% python3 -q
>>> import numpy as np
>>> from numpy import linalg as LA
>>> np.set_printoptions(precision=3, suppress=True, linewidth=160)
>>> def tidy(a):
...     return np.round(a, 3) + 0
... 
>>> J = np.load("run15.npy")
>>> J
array([[ -6.5,   1.4,   0.4,  -0.3,   1.2,  -0.5],
       [ -1. ,  -0.6,   2.1,  -0.7,   1.8,   0.5],
       [  7. ,  -0.6,   0.5,   0.4,   1.8,   1.7],
       [ -6.5,   0.3,   1.7,   0.9,   0.1,  -0.6],
       [-11. ,  -0.6,  -0.5,  -0.6,  -0.6,  -1.7],
       [-13. ,   0.4,   1.1,  -0.1,   1.4,   1.7],
       [  1.5,   0.2,   1.1,  -0.6,  -0.4,   0.6],
       [  0. ,  -0.8,   0.4,  -0.8,  -0.6,  -0.3]])
>>> out = J / np.sqrt((J ** 2).mean(axis=1, keepdims=True))
>>> print(tidy(LA.norm(out, axis=1)))
[2.449 2.449 2.449 2.449 2.449 2.449 2.449 2.449]
>>> LA.matrix_rank(J - J.mean(axis=1, keepdims=True))
np.int64(5)
>>> LA.matrix_rank(out) == LA.matrix_rank(J)
np.True_
>>> t = np.radians(135)
>>> Rm = np.eye(6)
>>> Rm[3, 3] = Rm[1, 1] = np.cos(t)
>>> Rm[3, 1], Rm[1, 3] = -np.sin(t), np.sin(t)
>>> tidy(Rm)
array([[ 1.   ,  0.   ,  0.   ,  0.   ,  0.   ,  0.   ],
       [ 0.   , -0.707,  0.   ,  0.707,  0.   ,  0.   ],
       [ 0.   ,  0.   ,  1.   ,  0.   ,  0.   ,  0.   ],
       [ 0.   , -0.707,  0.   , -0.707,  0.   ,  0.   ],
       [ 0.   ,  0.   ,  0.   ,  0.   ,  1.   ,  0.   ],
       [ 0.   ,  0.   ,  0.   ,  0.   ,  0.   ,  1.   ]])
>>> out = J @ Rm.T
>>> print(tidy(LA.svd(J, compute_uv=False)), tidy(LA.svd(out, compute_uv=False)))
[20.712  4.667  2.37   1.943  1.658  1.423] [20.712  4.667  2.37   1.943  1.658  1.423]
>>> np.allclose(J @ J.T, out @ out.T)
True
>>> tidy(np.abs(out - J).max(axis=0))
array([0.   , 2.602, 0.   , 1.931, 0.   , 0.   ])
>>> print(tidy(out))
[[ -6.5    -1.202   0.4    -0.778   1.2    -0.5  ]
 [ -1.     -0.071   2.1     0.919   1.8     0.5  ]
 [  7.      0.707   0.5     0.141   1.8     1.7  ]
 [ -6.5     0.424   1.7    -0.849   0.1    -0.6  ]
 [-11.      0.     -0.5     0.849  -0.6    -1.7  ]
 [-13.     -0.354   1.1    -0.212   1.4     1.7  ]
 [  1.5    -0.566   1.1     0.283  -0.4     0.6  ]
 [  0.      0.      0.4     1.131  -0.6    -0.3  ]]
>>> print(tidy(LA.det(Rm)), tidy(np.trace(Rm)))
1.0 2.586
>>> tidy(np.sort(np.abs(LA.eigvals(Rm))))
array([1., 1., 1., 1., 1., 1.])
>>> assert Rm == Rm.T
Traceback (most recent call last):
  File "<python-input-22>", line 1, in <module>
    assert Rm == Rm.T
           ^^^^^^^^^^
ValueError: The truth value of an array with more than one element is ambiguous. Use a.any() or a.all()
>>> np.allclose(Rm @ Rm.T, Rm.T @ Rm)
True
>>> tidy((Rm - Rm.T) / 2)
array([[ 0.   ,  0.   ,  0.   ,  0.   ,  0.   ,  0.   ],
       [ 0.   ,  0.   ,  0.   ,  0.707,  0.   ,  0.   ],
       [ 0.   ,  0.   ,  0.   ,  0.   ,  0.   ,  0.   ],
       [ 0.   , -0.707,  0.   ,  0.   ,  0.   ,  0.   ],
       [ 0.   ,  0.   ,  0.   ,  0.   ,  0.   ,  0.   ],
       [ 0.   ,  0.   ,  0.   ,  0.   ,  0.   ,  0.   ]])
>>> tidy(LA.det(Rm))
np.float64(1.0)
>>> Rm.inv()
Traceback (most recent call last):
  File "<python-input-26>", line 1, in <module>
    Rm.inv()
    ^^^^^^
AttributeError: 'numpy.ndarray' object has no attribute 'inv'
>>> print(tidy(np.trace(Rm)))
2.586
>>> out = np.c_[J[:, :5] @ np.array([[-1, 1, -2, 2, 1],
...     [-2, 1, 1, 0, -2],
...     [2, 0, -2, 1, 1],
...     [0, 2, 0, 1, 2],
...     [1, 0, -1, 1, -2]]), np.array([-2, -1, 3, -5, 1, -4, 3, -1])]
>>> tidy(out)
array([[  5.7,  -5.7,  12.4, -11.7, -11.9,  -2. ],
       [  8.2,  -3. ,  -4.6,   1.2,  -2.7,  -1. ],
       [ -3. ,   7.2, -17.4,  16.7,   5.9,   3. ],
       [  9.4,  -4.4,   9.8, -10.3,  -3.8,  -5. ],
       [ 10.6, -12.8,  23. , -23.7, -10.3,   1. ],
       [ 15.8, -12.8,  22.8, -23.6, -15.7,  -4. ],
       [ -0.1,   0.5,  -4.6,   3.1,   1.8,   3. ],
       [  1.8,  -2.4,  -1. ,  -1. ,   1.6,  -1. ]])
>>> tidy(LA.norm(LA.qr(J)[0].T @ out, axis=0) ** 2 / ((out ** 2).sum(axis=0) + 1e-12))
array([1.   , 1.   , 1.   , 1.   , 1.   , 0.692])
>>> tidy(LA.lstsq(J, out[:, 0])[0])
array([-1., -2.,  2.,  0.,  1.,  0.])
>>> tidy(LA.norm(out - J @ LA.lstsq(J, out)[0], axis=0))
array([0.   , 0.   , 0.   , 0.   , 0.   , 4.509])
>>> LA.matrix_rank(out)
np.int64(6)
>>> rng = np.random.default_rng(2510)
>>> F = np.array([[2, 0, 3, 3, 3, 0, 3, 0],
...     [0, 3, 0, 3, 0, 0, 3, 2],
...     [0, 2, 3, 1, 3, 0, 3, 1],
...     [2, 0, 2, 3, 0, 1, 0, 3],
...     [2, 3, 1, 2, 2, 0, 0, 0],
...     [1, 2, 0, 3, 1, 0, 2, 3],
...     [2, 3, 0, 0, 3, 0, 2, 2]]) * (rng.random((7, 8)) < 0.3)
>>> F
array([[2, 0, 3, 0, 3, 0, 0, 0],
       [0, 0, 0, 3, 0, 0, 0, 0],
       [0, 0, 3, 0, 0, 0, 3, 1],
       [0, 0, 0, 0, 0, 0, 0, 0],
       [0, 3, 0, 0, 0, 0, 0, 0],
       [0, 2, 0, 0, 0, 0, 0, 0],
       [0, 0, 0, 0, 0, 0, 2, 2]])
>>> U, sv, VT = LA.svd(F)
>>> np.argmax(sv[:-1] / (sv[1:] + 1e-6)) + 1
np.int64(5)
>>> out = U[:, :5] @ np.diag(sv[:5]) @ VT[:5]
>>> tidy(np.abs(F - out).max())
np.float64(0.0)
>>> tidy(out)
array([[2., 0., 3., 0., 3., 0., 0., 0.],
       [0., 0., 0., 3., 0., 0., 0., 0.],
       [0., 0., 3., 0., 0., 0., 3., 1.],
       [0., 0., 0., 0., 0., 0., 0., 0.],
       [0., 3., 0., 0., 0., 0., 0., 0.],
       [0., 2., 0., 0., 0., 0., 0., 0.],
       [0., 0., 0., 0., 0., 0., 2., 2.]])
>>> print(F.reshape(-1, 2))
[[2 0]
 [3 0]
 [3 0]
 [0 0]
 [0 0]
 [0 3]
 [0 0]
 [0 0]
 [0 0]
 [3 0]
 [0 0]
 [3 1]
 [0 0]
 [0 0]
 [0 0]
 [0 0]
 [0 3]
 [0 0]
 [0 0]
 [0 0]
 [0 2]
 [0 0]
 [0 0]
 [0 0]
 [0 0]
 [0 0]
 [0 0]
 [2 2]]
>>> T = F.reshape(7, 2, -1)
>>> T.sum(axis=1)
array([[5, 0, 3, 0],
       [0, 0, 0, 3],
       [0, 0, 6, 1],
       [0, 0, 0, 0],
       [0, 3, 0, 0],
       [0, 2, 0, 0],
       [0, 0, 2, 2]])
>>> T.shape
(7, 2, 4)
>>> mat = np.loadtxt("layer10.csv", delimiter=",")
>>> mat
array([[ 7.299,  6.299,  2.311,  4.   ,  9.815,  0.965,  3.965],
       [ 6.823,  5.823,  1.9  ,  4.   ,  8.718, -0.37 ,  2.63 ],
       [ 7.05 ,  6.05 ,  1.163,  4.   ,  8.286, -0.689,  2.311],
       [ 5.068,  4.068,  0.581,  4.   ,  9.944, -0.022,  2.978],
       [ 8.103,  7.103,  1.886,  4.   , 10.015,  1.566,  4.566],
       [ 8.629,  7.629,  1.32 ,  4.   ,  6.357, -1.829,  1.171],
       [ 5.134,  4.134,  0.34 ,  4.   ,  9.523, -0.41 ,  2.59 ],
       [ 6.087,  5.087,  1.501,  4.   ,  8.38 , -1.076,  1.924],
       [10.45 ,  9.45 ,  1.826,  4.   ,  7.625,  0.35 ,  3.35 ],
       [ 8.276,  7.276,  1.288,  4.   , 10.832,  2.47 ,  5.47 ],
       [ 5.289,  4.289,  1.641,  4.   , 10.544,  0.689,  3.689],
       [ 6.295,  5.295,  3.183,  4.   ,  9.311, -0.041,  2.959],
       [ 4.522,  3.522,  0.719,  4.   ,  8.909, -1.329,  1.671],
       [ 4.985,  3.985,  3.37 ,  4.   , 13.34 ,  3.333,  6.333],
       [ 6.793,  5.793,  1.684,  4.   , 10.834,  1.73 ,  4.73 ],
       [ 6.297,  5.297,  1.494,  4.   ,  9.14 , -0.212,  2.788],
       [ 6.181,  5.181,  1.752,  4.   , 12.185,  2.776,  5.776],
       [ 4.007,  3.007,  2.943,  4.   , 12.484,  1.988,  4.988],
       [ 8.559,  7.559,  2.182,  4.   ,  9.293,  1.073,  4.073],
       [ 9.311,  8.311,  2.059,  4.   , 11.305,  3.46 ,  6.46 ],
       [ 8.355,  7.355,  0.296,  4.   ,  4.695, -3.627, -0.627],
       [ 3.479,  2.479,  2.358,  4.   ,  8.602, -2.159,  0.841],
       [ 8.404,  7.404,  3.778,  4.   ,  8.739,  0.442,  3.442]])
>>> x = np.array([2, 3, -3, -3, 3, 0])
>>> target = J @ x
>>> c, lr = np.zeros(6), 1 / LA.norm(J, 2) ** 2
>>> for i in range(25):
...     c -= lr * J.T @ (J @ c - target)
...     if i % 5 == 0: print(i, round(LA.norm(J @ c - target), 3))
... 
0 10.756
5 10.251
10 9.789
15 9.363
20 8.967
>>> tidy(c)
array([ 1.919,  0.491, -0.687, -0.185,  0.64 ,  0.324])
>>> U, sv, VT = LA.svd(mat)
>>> V = VT[:(sv > 1e-8).sum()]
>>> x = mat[16] + 2 * mat[3] + rng.integers(2) * np.eye(7)[6]
>>> tidy(x)
array([16.317, 13.317,  2.914, 12.   , 32.073,  2.732, 11.732])
>>> np.allclose(V.T @ V @ x, x)
True
>>> print(tidy(LA.norm(x - V.T @ V @ x)))
0.0
>>> W1 = np.array([[7, 8, -9, 6, 3, -2],
...     [5, -3, 0, 8, 5, -2],
...     [4, -6, 8, 4, -1, 1],
...     [-9, 2, 6, 8, -6, -3],
...     [-8, 0, 2, -9, 7, -7],
...     [-7, 5, 0, -2, 1, -1],
...     [5, 4, 8, 2, -4, -3]])
>>> c = np.array([0, 8, 2, 4, 3, 0])
>>> H = np.maximum(mat @ W1 + c, 0)
>>> tidy((H > 0).mean(axis=0))
array([0.217, 1.   , 0.87 , 0.913, 1.   , 0.   ])
>>> LA.matrix_rank(H)
np.int64(5)
>>> W2 = np.array([[3, -1, 0],
...     [0, 3, 2],
...     [2, -2, -1],
...     [-2, 1, 1],
...     [2, -3, -3],
...     [2, 0, -1]])
>>> W1 @ W2
array([[ -7,  32,  24],
       [  5, -21, -11],
       [ 20, -31, -14],
       [-49,  29,  27],
       [ -2, -26, -25],
       [-17,  17,   6],
       [ 13,   5,  17]])
>>> U, sv, VT = LA.svd(mat)
>>> np.argmax(sv[:-1] / (sv[1:] + 1e-6)) + 1
np.int64(4)
>>> out = U[:, :4] @ np.diag(sv[:4]) @ VT[:4]
>>> LA.matrix_rank(out)
np.int64(4)
>>> tidy(LA.norm(mat - out, 2)), tidy(sv[4])
(np.float64(0.001), np.float64(0.001))
>>> tidy(np.abs(mat - out).max())
np.float64(0.0)
>>> LA.matrix_rank(mat, rtol=0.05)
np.int64(4)
>>> tidy(LA.norm(mat - out) / LA.norm(mat))
np.float64(0.0)
>>> rank = LA.matrix_rank(mat)
>>> rank
np.int64(5)
>>> null = LA.svd(mat)[2][rank:].T
>>> [int(LA.matrix_rank(mat[:, :j + 1])) for j in range(7)]
[1, 2, 3, 3, 4, 5, 5]
>>> [int(LA.matrix_rank(mat[:i])) for i in range(1, len(mat) + 1)]
[1, 2, 3, 4, 5, 5, 5, 5, 5, 5, 5, 5, 5, 5, 5, 5, 5, 5, 5, 5, 5, 5, 5]
>>> np.allclose(mat @ null, 0)
True
>>> [int(LA.matrix_rank(np.delete(mat, i, axis=0))) for i in range(23)]
[5, 5, 5, 5, 5, 5, 5, 5, 5, 5, 5, 5, 5, 5, 5, 5, 5, 5, 5, 5, 5, 5, 5]
>>> A = np.array([[-1, 0, 0, 0], [0, 2, 0, 0], [0, 0, -1, 0], [0, 0, 0, 0]])
>>> x = np.array([-9, 6, 0, -5])
>>> np.sign((A @ x).round(6))
array([1, 1, 0, 0])
>>> A * x
array([[ 9,  0,  0,  0],
       [ 0, 12,  0,  0],
       [ 0,  0,  0,  0],
       [ 0,  0,  0,  0]])
>>> print(tidy(LA.eigvals(A).sum().real))
0.0
>>> np.einsum("ij,ji->", A, A)
np.int64(6)
>>> tidy(LA.eigvals(A))
array([-1.,  2., -1.,  0.])
>>> tidy(LA.det(2 * A)), tidy(LA.det(A))
(np.float64(0.0), np.float64(0.0))
>>> np.einsum("ii->", A)
np.int64(0)
>>> np.poly(A)
array([ 1.,  0., -3., -2.,  0.])
>>> tidy(LA.det(A[::-1]))
np.float64(0.0)
>>> W0 = np.load("block14.npy")
>>> W0
array([[9, 5, 5, 4, 4, 5, 3, 3],
       [5, 3, 3, 2, 3, 3, 2, 2],
       [5, 3, 5, 0, 2, 1, 1, 3],
       [4, 2, 0, 4, 2, 4, 2, 0],
       [4, 3, 2, 2, 5, 4, 3, 2],
       [5, 3, 1, 4, 4, 5, 3, 1],
       [3, 2, 1, 2, 3, 3, 2, 1],
       [3, 2, 3, 0, 2, 1, 1, 2]])
>>> ev, V = LA.eigh(W0)
>>> x = np.array([1, -2, 2, -1, -3, 3, 3, 1])
>>> print(np.abs(W0).sum(axis=1).max(), tidy(np.abs(ev).max()))
38 24.809
>>> tidy(LA.eigvalsh(W0[1:, 1:]))
array([ 0.   ,  0.   ,  0.   ,  0.   ,  2.069,  6.8  , 17.131])
>>> tidy(x @ W0 @ x / (x @ x)), tidy(ev[0]), tidy(ev[-1])
(np.float64(1.184), np.float64(0.0), np.float64(24.809))
>>> ev, V = LA.eigvalsh(W0)
Traceback (most recent call last):
  File "<python-input-99>", line 1, in <module>
    ev, V = LA.eigvalsh(W0)
    ^^^^^
ValueError: too many values to unpack (expected 2)
>>> ev, V = LA.eigh(W0)
>>> print(tidy(LA.svd(W0, compute_uv=False)))
[24.809  7.044  3.147  0.     0.     0.     0.     0.   ]
>>> print(tidy(V @ np.diag(ev) @ V.T))
[[9. 5. 5. 4. 4. 5. 3. 3.]
 [5. 3. 3. 2. 3. 3. 2. 2.]
 [5. 3. 5. 0. 2. 1. 1. 3.]
 [4. 2. 0. 4. 2. 4. 2. 0.]
 [4. 3. 2. 2. 5. 4. 3. 2.]
 [5. 3. 1. 4. 4. 5. 3. 1.]
 [3. 2. 1. 2. 3. 3. 2. 1.]
 [3. 2. 3. 0. 2. 1. 1. 2.]]
>>> np.unique(ev.round(6) + 0, return_counts=True)[1]
array([5, 1, 1, 1])
>>> print(tidy(V.T @ V))
[[1. 0. 0. 0. 0. 0. 0. 0.]
 [0. 1. 0. 0. 0. 0. 0. 0.]
 [0. 0. 1. 0. 0. 0. 0. 0.]
 [0. 0. 0. 1. 0. 0. 0. 0.]
 [0. 0. 0. 0. 1. 0. 0. 0.]
 [0. 0. 0. 0. 0. 1. 0. 0.]
 [0. 0. 0. 0. 0. 0. 1. 0.]
 [0. 0. 0. 0. 0. 0. 0. 1.]]
>>> ev.sum(), np.trace(W0)
(np.float64(35.0), np.int64(35))
>>> print(tidy(V.T @ W0 @ V))
[[ 0.     0.     0.     0.     0.     0.     0.     0.   ]
 [ 0.     0.     0.     0.     0.     0.     0.     0.   ]
 [ 0.     0.     0.     0.     0.     0.     0.     0.   ]
 [ 0.     0.     0.     0.     0.     0.     0.     0.   ]
 [ 0.     0.     0.     0.     0.     0.     0.     0.   ]
 [ 0.     0.     0.     0.     0.     3.147  0.     0.   ]
 [ 0.     0.     0.     0.     0.     0.     7.044  0.   ]
 [ 0.     0.     0.     0.     0.     0.     0.    24.809]]
